$ python3 -q
>>> import numpy as np
>>> from numpy import linalg as LA
>>> np.set_printoptions(precision=2, suppress=True, linewidth=160, sign=" ")
>>> W0 = np.loadtxt("a.csv", delimiter=",")
>>> W0
array([[ -3.,  -3.,  -3.,  -3.,  -3.,  -3.],
       [ -3.,  -6.,  -6.,  -6.,  -6.,  -6.],
       [ -3.,  -6.,  -9.,  -9.,  -9.,  -9.],
       [ -3.,  -6.,  -9., -12., -12., -12.],
       [ -3.,  -6.,  -9., -12., -15., -15.],
       [ -3.,  -6.,  -9., -12., -15., -18.]])
>>> # equal to its transpose
>>> other = W0[0, 0] * W0[1:] - np.outer(W0[1:, 0], W0[0])
>>> other
array([[  0.,   9.,   9.,   9.,   9.,   9.],
       [  0.,   9.,  18.,  18.,  18.,  18.],
       [  0.,   9.,  18.,  27.,  27.,  27.],
       [  0.,   9.,  18.,  27.,  36.,  36.],
       [  0.,   9.,  18.,  27.,  36.,  45.]])
>>> np.flatnonzero(~other.round(6).any(axis=1))
array([], dtype=int64)
>>> LA.matrix_rank(other), LA.matrix_rank(W0)
(np.int64(5), np.int64(6))
>>> W0[:, 0] / W0[0, 0]
array([ 1.,  1.,  1.,  1.,  1.,  1.])
>>> x0 = np.array([5, 4, 0, 4, 0, 4])
>>> y = W0 @ x0
>>> y
array([ -51.,  -87., -111., -135., -147., -159.])
>>> LA.solve(W0.T, W0[4])
array([-0., -0., -0., -0.,  1., -0.])
>>> E = np.load("test2.npy")
>>> E
array([[ 1,  0,  0,  0,  0],
       [ 3,  1,  0,  0,  0],
       [ 2,  3,  1,  0,  0],
       [ 1,  0,  2,  1,  0],
       [ 0,  1,  0,  1,  1]])
>>> # triangular, det is the product of the diagonal
>>> x0 = np.array([-1, 2, -2, -2, 1])
>>> a = np.maximum(E @ x0, 0)
>>> np.tanh(E @ x0)
array([-0.76, -0.76,  0.96, -1.  ,  0.76])
>>> a
array([ 0,  0,  2,  0,  1])
>>> np.flatnonzero(a > 1e-9)
array([ 2,  4])
>>> E * (a > 1e-9)[:, None]
array([[ 0,  0,  0,  0,  0],
       [ 0,  0,  0,  0,  0],
       [ 2,  3,  1,  0,  0],
       [ 0,  0,  0,  0,  0],
       [ 0,  1,  0,  1,  1]])
>>> E.T @ a
array([ 4,  7,  2,  1,  1])
